% python3 -q
>>> import numpy as np
>>> import numpy.linalg as la
>>> np.set_printoptions(precision=2, suppress=True, linewidth=200, floatmode="fixed")
>>> A = np.array([[3, -2, 0, 0, 0, 0],
...     [-3, 0, 0, 0, 0, 0],
...     [-3, 0, 0, 0, 0, 0],
...     [0, 0, 3, -2, 0, 0],
...     [0, 0, -3, 0, 0, 0],
...     [0, 0, -3, 0, 0, 0],
...     [0, 0, 0, 0, 3, -2],
...     [0, 0, 0, 0, -3, 0],
...     [0, 0, 0, 0, -3, 0]])
>>> f, r1 = A[0], A[4]
>>> f @ f
np.int64(13)
>>> p = (f @ r1) / (f @ f) * f
>>> la.matrix_rank(np.outer(f, r1))
np.int64(1)
>>> p
array([ 0.00, -0.00,  0.00,  0.00,  0.00,  0.00])
>>> round(la.norm(f + r1) ** 2 + la.norm(f - r1) ** 2, 2)
np.float64(44.0)
>>> ang = np.radians(78)
>>> Rm = np.eye(6)
>>> Rm[3, 3] = Rm[1, 1] = np.cos(ang)
>>> Rm[3, 1], Rm[1, 3] = -np.sin(ang), np.sin(ang)
>>> Rm
array([[ 1.00,  0.00,  0.00,  0.00,  0.00,  0.00],
       [ 0.00,  0.21,  0.00,  0.98,  0.00,  0.00],
       [ 0.00,  0.00,  1.00,  0.00,  0.00,  0.00],
       [ 0.00, -0.98,  0.00,  0.21,  0.00,  0.00],
       [ 0.00,  0.00,  0.00,  0.00,  1.00,  0.00],
       [ 0.00,  0.00,  0.00,  0.00,  0.00,  1.00]])
>>> M2 = A @ Rm.T
>>> round(float(la.det(Rm)), 2), round(float(np.trace(Rm)), 2)
(1.0, 4.42)
>>> np.abs(M2 - A).max(axis=0)
array([0.00, 1.96, 0.00, 1.96, 0.00, 0.00])
>>> M2
array([[ 3.00, -0.42,  0.00,  1.96,  0.00,  0.00],
       [-3.00,  0.00,  0.00,  0.00,  0.00,  0.00],
       [-3.00,  0.00,  0.00,  0.00,  0.00,  0.00],
       [ 0.00, -1.96,  3.00, -0.42,  0.00,  0.00],
       [ 0.00,  0.00, -3.00,  0.00,  0.00,  0.00],
       [ 0.00,  0.00, -3.00,  0.00,  0.00,  0.00],
       [ 0.00,  0.00,  0.00,  0.00,  3.00, -2.00],
       [ 0.00,  0.00,  0.00,  0.00, -3.00,  0.00],
       [ 0.00,  0.00,  0.00,  0.00, -3.00,  0.00]])
>>> np.allclose(A @ A.T, M2 @ M2.T)
True
>>> la.norm(A, axis=1)
array([3.61, 3.00, 3.00, 3.61, 3.00, 3.00, 3.61, 3.00, 3.00])
>>> round(float(la.norm(A[8], 1)), 2), np.round(la.norm(A[8], np.inf), 2)
(3.0, np.float64(3.0))
>>> round(la.norm(A, 1), 2), np.round(la.norm(A, np.inf), 2)
(np.float64(9.0), np.float64(5.0))
>>> round(float(la.norm(A, "nuc")), 2)
20.78
>>> hat = A @ la.solve(A.T @ A, A.T)
>>> np.allclose(hat @ hat, hat)
True
>>> np.diag(hat)
array([1.00, 0.50, 0.50, 1.00, 0.50, 0.50, 1.00, 0.50, 0.50])
>>> hat @ A[:, 0]
array([ 3.00, -3.00, -3.00,  0.00,  0.00,  0.00,  0.00,  0.00,  0.00])
>>> hat.round(2) + 0
array([[1.00, 0.00, 0.00, 0.00, 0.00, 0.00, 0.00, 0.00, 0.00],
       [0.00, 0.50, 0.50, 0.00, 0.00, 0.00, 0.00, 0.00, 0.00],
       [0.00, 0.50, 0.50, 0.00, 0.00, 0.00, 0.00, 0.00, 0.00],
       [0.00, 0.00, 0.00, 1.00, 0.00, 0.00, 0.00, 0.00, 0.00],
       [0.00, 0.00, 0.00, 0.00, 0.50, 0.50, 0.00, 0.00, 0.00],
       [0.00, 0.00, 0.00, 0.00, 0.50, 0.50, 0.00, 0.00, 0.00],
       [0.00, 0.00, 0.00, 0.00, 0.00, 0.00, 1.00, 0.00, 0.00],
       [0.00, 0.00, 0.00, 0.00, 0.00, 0.00, 0.00, 0.50, 0.50],
       [0.00, 0.00, 0.00, 0.00, 0.00, 0.00, 0.00, 0.50, 0.50]])
>>> J = np.loadtxt("a.csv", delimiter=",")
>>> J
array([[ 0.99, -0.99,  0.72, -0.58,  0.26, -0.24, -0.95, -1.00,  0.43, -0.90, -0.72],
       [-0.81,  0.80, -0.18,  0.42, -0.21, -0.47,  0.64,  0.91, -0.65,  0.26,  0.18],
       [-0.75,  0.92, -0.81, -0.21,  0.17,  0.97,  0.80,  0.96,  0.93,  0.96,  0.81],
       [-0.60,  0.70, -0.39,  0.09, -0.02,  0.44,  0.53,  0.81,  0.24,  0.58,  0.39],
       [-0.98,  0.89,  0.79,  0.95, -0.74, -1.00,  0.73,  0.98, -1.00, -0.95, -0.79],
       [ 0.47, -0.71,  0.61,  0.18, -0.13, -0.89, -0.55, -0.80, -0.81, -0.83, -0.61],
       [-0.77,  0.85, -0.52,  0.15, -0.04,  0.54,  0.69,  0.92,  0.27,  0.73,  0.52],
       [ 0.65, -0.56, -0.07, -0.40,  0.21,  0.69, -0.40, -0.72,  0.75,  0.14,  0.07],
       [ 0.81, -0.87,  0.51, -0.21,  0.07, -0.45, -0.72, -0.94, -0.14, -0.72, -0.51],
       [-0.46,  0.34,  0.14,  0.32, -0.17, -0.66,  0.23,  0.49, -0.70, -0.24, -0.14],
       [ 0.68, -0.62,  0.02, -0.37,  0.19,  0.57, -0.45, -0.77,  0.68, -0.01, -0.02],
       [-0.01, -0.11,  0.19,  0.12, -0.07, -0.46, -0.08, -0.11, -0.43, -0.31, -0.19],
       [ 0.59, -0.75,  0.54,  0.03, -0.05, -0.75, -0.58, -0.84, -0.60, -0.76, -0.54],
       [-0.92,  0.78,  0.48,  0.79, -0.51, -0.99,  0.59,  0.92, -0.99, -0.73, -0.48],
       [-0.75,  0.73, -0.10,  0.40, -0.20, -0.52,  0.55,  0.86, -0.66,  0.14,  0.10],
       [-0.99,  0.99, -0.32,  0.79, -0.47, -0.88,  0.93,  1.00, -0.96,  0.45,  0.32],
       [ 0.55, -0.32, -0.33, -0.47,  0.26,  0.89, -0.21, -0.50,  0.90,  0.53,  0.33],
       [-0.91,  0.90, -0.24,  0.54, -0.27, -0.59,  0.76,  0.97, -0.78,  0.35,  0.24],
       [ 0.84, -0.89,  0.50, -0.26,  0.10, -0.35, -0.75, -0.95,  0.00, -0.71, -0.50],
       [ 0.45, -0.43,  0.05, -0.21,  0.10,  0.28, -0.30, -0.56,  0.38, -0.07, -0.05],
       [-0.99,  0.99, -0.54,  0.73, -0.40, -0.60,  0.95,  1.00, -0.88,  0.74,  0.54],
       [-0.95,  0.98, -0.75,  0.29, -0.09,  0.74,  0.91,  0.99,  0.36,  0.92,  0.75],
       [-0.97,  0.94,  0.09,  0.78, -0.48, -0.96,  0.82,  0.99, -0.98, -0.21, -0.09],
       [-0.24, -0.04,  0.38,  0.35, -0.20, -0.85, -0.04,  0.04, -0.83, -0.59, -0.38],
       [-0.08,  0.40, -0.51, -0.29,  0.18,  0.88,  0.29,  0.43,  0.85,  0.74,  0.51],
       [ 0.79, -0.87,  0.58, -0.12,  0.02, -0.66, -0.73, -0.94, -0.41, -0.79, -0.58],
       [-1.00,  1.00, -0.87,  0.60, -0.25,  0.68,  0.98,  1.00, -0.08,  0.97,  0.87],
       [ 0.99, -0.99,  0.49, -0.72,  0.39,  0.64, -0.94, -1.00,  0.88, -0.68, -0.49],
       [-0.21,  0.28, -0.17,  0.00,  0.01,  0.25,  0.20,  0.35,  0.18,  0.27,  0.17],
       [-0.42,  0.24,  0.23,  0.35, -0.19, -0.75,  0.16,  0.39, -0.77, -0.38, -0.23],
       [ 0.41, -0.81,  0.83,  0.47, -0.31, -0.99, -0.66, -0.86, -0.98, -0.96, -0.83],
       [ 0.09, -0.30,  0.35,  0.18, -0.11, -0.71, -0.22, -0.34, -0.65, -0.55, -0.35],
       [-0.66,  0.92, -0.89, -0.45,  0.31,  1.00,  0.81,  0.96,  0.99,  0.98,  0.89],
       [ 0.39, -0.60,  0.49,  0.12, -0.09, -0.77, -0.45, -0.69, -0.68, -0.71, -0.49],
       [-0.96,  0.95, -0.20,  0.69, -0.38, -0.82,  0.85,  0.99, -0.92,  0.27,  0.20],
       [-0.24,  0.46, -0.42, -0.15,  0.10,  0.74,  0.34,  0.54,  0.66,  0.64,  0.42],
       [-0.53,  0.58, -0.23,  0.15, -0.06,  0.09,  0.42,  0.71, -0.08,  0.35,  0.23],
       [ 0.96, -0.97,  0.65, -0.45,  0.19, -0.33, -0.90, -0.99,  0.22, -0.85, -0.65]])
>>> # rank 10
>>> cen = J - J.mean(axis=0)
>>> evecs = la.svd(cen)[2][:10]
>>> M2 = cen - cen @ evecs.T @ evecs
>>> la.norm(M2, axis=1).round(6).argmax()
np.int64(0)
>>> np.diag(evecs.T @ evecs)
array([1.00, 1.00, 0.50, 1.00, 1.00, 1.00, 1.00, 1.00, 1.00, 1.00, 0.50])
>>> f = np.array([-2, -2, 3])
>>> np.convolve(J[31], f)
array([-0.18,  0.42,  0.17, -1.96,  0.91,  2.18,  1.53, -1.01,  1.32,  1.38, -0.15, -0.95, -1.05])
>>> np.polyval(f, J[31])
array([2.80, 3.42, 2.06, 2.58, 3.20, 3.41, 3.34, 3.45, 3.46, 3.50, 3.46])
>>> np.cross(J[31, :3], J[25, :3])
array([0.13, 0.22, 0.16])
>>> np.round(np.correlate(J[31], J[25], "full"), 2) + 0
array([-0.05,  0.10,  0.00, -0.34, -0.01,  0.26,  0.51,  0.39,  1.46,  1.48,  2.36,  1.07,  1.50,  1.01,  1.05, -0.27, -0.20,  0.02, -0.24, -0.13, -0.28])
>>> def softmax(z):
...     e = np.exp(z - z.max(axis=-1, keepdims=True))
...     return e / e.sum(axis=-1, keepdims=True)
... 
>>> np.round(softmax(10 * J[19]), 2) + 0
array([0.57, 0.00, 0.01, 0.00, 0.02, 0.10, 0.00, 0.00, 0.29, 0.00, 0.00])
>>> scores = J @ J.T / np.sqrt(11)
>>> softmax(scores)[19] @ J
array([ 0.17, -0.19,  0.14, -0.05,  0.01, -0.10, -0.16, -0.21, -0.01, -0.20, -0.14])
>>> np.round(la.norm(J[0] - J[10]), 2)
np.float64(1.75)
>>> rank = la.matrix_rank(J)
>>> rank
np.int64(10)
>>> ns = la.svd(J)[2][rank:].T
>>> [int(la.matrix_rank(J[:i])) for i in range(1, len(J) + 1)]
[1, 2, 3, 4, 5, 6, 7, 8, 9, 10, 10, 10, 10, 10, 10, 10, 10, 10, 10, 10, 10, 10, 10, 10, 10, 10, 10, 10, 10, 10, 10, 10, 10, 10, 10, 10, 10, 10]
>>> [int(la.matrix_rank(np.delete(J, i, axis=0))) for i in range(38)]
[10, 10, 10, 10, 10, 10, 10, 10, 10, 10, 10, 10, 10, 10, 10, 10, 10, 10, 10, 10, 10, 10, 10, 10, 10, 10, 10, 10, 10, 10, 10, 10, 10, 10, 10, 10, 10, 10]
>>> np.allclose(J @ ns, 0)
True
>>> K = np.load("run16.npy")
>>> K
array([[  3,  -9,   4,   6,   3,   7,   9,   9,   9,  -4,   6],
       [ -5, -11,   0,  13,  -1,   2,   8,   7,  14,  -3,  12],
       [ -3,  -5,   8,  19,   6,  -5,  12,  16,  20,  -7,  12],
       [ -6,  -7,  15,  13,   4, -10,  17,  11,  17, -11,  19],
       [-13,  -7,  13,  20,  11,  -8,  18,   9,  23, -15,  13],
       [-16, -14,   6,  13,   2,  -6,   9,   4,  21, -20,   4],
       [-12,  -8,   2,   9,  10, -12,   1,  -4,  21, -24,   5],
       [-21,  -7,   0,   6,  12, -12,  -1, -10,  29, -17,  10],
       [-14,   1,   6,  -1,   3, -18,  -1,  -5,  31, -24,  14],
       [ -9,   7,   2,  -6,  -2, -15,   4, -14,  29, -19,  14],
       [-10,   3,  -1, -12,   6, -23,  13, -23,  35, -19,  10],
       [ -6,  12,  -8, -11,   6, -20,  21, -30,  30, -20,  14],
       [-11,  18,  -3, -20,   9, -11,  14, -36,  38, -13,   7],
       [ -5,   9,   5, -15,   6,  -3,  21, -42,  45, -12,   0],
       [ -9,  17,  -4, -13,  11,  -9,  26, -35,  36, -18,  -7],
       [ -6,  25,   5,  -6,   4, -18,  25, -44,  33, -15, -10],
       [ -6,  33,  -2,  -7,   0, -16,  25, -39,  35, -13, -17],
       [-12,  31,   5,  -5,  -9, -12,  23, -48,  36, -19, -19]])
>>> hat = K @ la.solve(K.T @ K, K.T)
>>> np.round(la.eigvalsh(hat), 2) + 0
array([0.00, 0.00, 0.00, 0.00, 0.00, 0.00, 0.00, 1.00, 1.00, 1.00, 1.00, 1.00, 1.00, 1.00, 1.00, 1.00, 1.00, 1.00])
>>> la.matrix_rank(np.eye(18) - hat)
np.int64(7)
>>> np.diag(hat)
array([0.41, 0.63, 0.59, 0.57, 0.49, 0.63, 0.68, 0.68, 0.52, 0.43, 0.76, 0.79, 0.57, 0.79, 0.61, 0.55, 0.61, 0.70])
>>> np.allclose(hat @ hat, hat)
True
>>> hat @ K[:, 9]
array([ -4.00,  -3.00,  -7.00, -11.00, -15.00, -20.00, -24.00, -17.00, -24.00, -19.00, -19.00, -20.00, -13.00, -12.00, -18.00, -15.00, -13.00, -19.00])
>>> np.round(np.trace(hat), 2)
np.float64(11.0)
